% python3 -q
>>> import numpy as np
>>> np.set_printoptions(precision=3, suppress=True, linewidth=120, legacy="1.25")
>>> tidy = lambda a: np.round(a, 3) + 0
>>> arr = np.load("dump.npy")
>>> tidy(arr)
array([[  6.672,  16.542,   6.286,  -6.506],
       [-12.709, -14.125,  -4.905,   3.861],
       [  2.46 , -16.477,  -6.862,   8.682],
       [ 19.393,   4.064,   0.374,   2.693],
       [ 15.751,  -8.351,  -4.434,   7.907],
       [  3.851, -16.136,  -6.815,   8.851],
       [  7.963,  16.225,   6.072,  -6.039],
       [-19.47 ,  -0.597,   1.041,  -4.414],
       [ -0.429, -16.906,  -6.846,   8.194],
       [ 15.029,  12.332,   4.023,  -2.42 ],
       [ -7.732,  14.689,   6.482,  -9.079],
       [  9.827, -13.561,  -6.162,   9.032],
       [ -3.186, -16.969,  -6.69 ,   7.559]])
>>> Uu, s, Vh = np.linalg.svd(arr)
>>> evecs = Vh[:(s > 1e-8).sum()]
>>> rng = np.random.default_rng(9300)
>>> x = arr[4] + -2 * arr[2] + rng.integers(2) * np.eye(4)[2]
>>> tidy(x)
array([10.832, 24.603,  9.289, -9.458])
>>> np.allclose(evecs.T @ evecs @ x, x)
True
>>> tidy(arr[8] @ arr[12])
395.982
>>> tidy(np.linalg.norm(arr, 2))
58.671
>>> M = np.load("x.npy")
>>> tidy(M)
array([[0.014, 0.014, 0.096, 0.038, 0.058],
       [0.014, 0.014, 0.096, 0.038, 0.058],
       [0.096, 0.096, 0.639, 0.256, 0.383],
       [0.038, 0.038, 0.256, 0.102, 0.153],
       [0.058, 0.058, 0.383, 0.153, 0.23 ]])
>>> w, evecs = np.linalg.eigh(M)
>>> x = np.array([-3, 1, 3, -2, -2])
>>> tidy(x @ M @ x)
0.313
>>> (np.sign(evecs[:, -1].round(6)) == np.sign(evecs[0, -1].round(6))).astype(int)
array([1, 1, 1, 1, 1])
>>> tidy(x @ M @ x / (x @ x)), tidy(w[0]), tidy(w[-1])
(0.012, 0.0, 1.0)
